In [1]: import numpy as np

In [2]: import numpy.linalg as la

In [3]: np.set_printoptions(precision=3, suppress=True, linewidth=160, legacy="1.25")

In [4]: rd = lambda a: np.round(a, 3) + 0

In [5]: E = np.load("test14.npy")

In [6]: E
Out[6]: 
array([[4., 3., 3.],
       [3., 4., 3.],
       [3., 3., 4.]])

In [7]: # symmetric, so the eigenvalues are real

In [8]: out = E[0, 0] * E[1:] - np.outer(E[1:, 0], E[0])

In [9]: out
Out[9]: 
array([[0., 7., 3.],
       [0., 3., 7.]])

In [10]: la.matrix_rank(out), la.matrix_rank(E)
Out[10]: (2, 3)

In [11]: E[:, 0] / E[0, 0]
Out[11]: array([1.  , 0.75, 0.75])

In [12]: ev, V = la.eigh(E)

In [13]: rd(V.T @ E @ V)
Out[13]: 
array([[ 1.,  0.,  0.],
       [ 0.,  1.,  0.],
       [ 0.,  0., 10.]])

In [14]: np.abs(V[:, -1]).round(6).argmax()
Out[14]: 0

In [15]: rd(V.T @ V)
Out[15]: 
array([[1., 0., 0.],
       [0., 1., 0.],
       [0., 0., 1.]])

In [16]: ev, V = la.eig(E)

In [17]: rd(np.sort(la.eigvals(E.T)))
Out[17]: array([ 1.,  1., 10.])

In [18]: rd(E @ V[:, 0] - ev[0] * V[:, 0])
Out[18]: array([0., 0., 0.])

In [19]: rd(np.sort(la.eigvals(E @ E)))
Out[19]: array([  1.,   1., 100.])

In [20]: print(rd(np.sort(la.eigvals(la.inv(E)))))
[0.1 1.  1. ]

In [21]: (E @ E)[0]
Out[21]: array([34., 33., 33.])

In [22]: np.sort(np.abs(np.fft.fft(E[0]))), rd(np.sort(la.svd(E, compute_uv=False)))
Out[22]: (array([ 1.,  1., 10.]), array([ 1.,  1., 10.]))

In [23]: E @ np.ones(3)
Out[23]: array([10., 10., 10.])

In [24]: E @ (-1.0) ** np.arange(3)
Out[24]: array([4., 2., 4.])

In [25]: np.fft.fft(E[0])
Out[25]: array([10.+0.j,  1.+0.j,  1.+0.j])

In [26]: print(np.allclose(E @ E.T, E.T @ E))
True
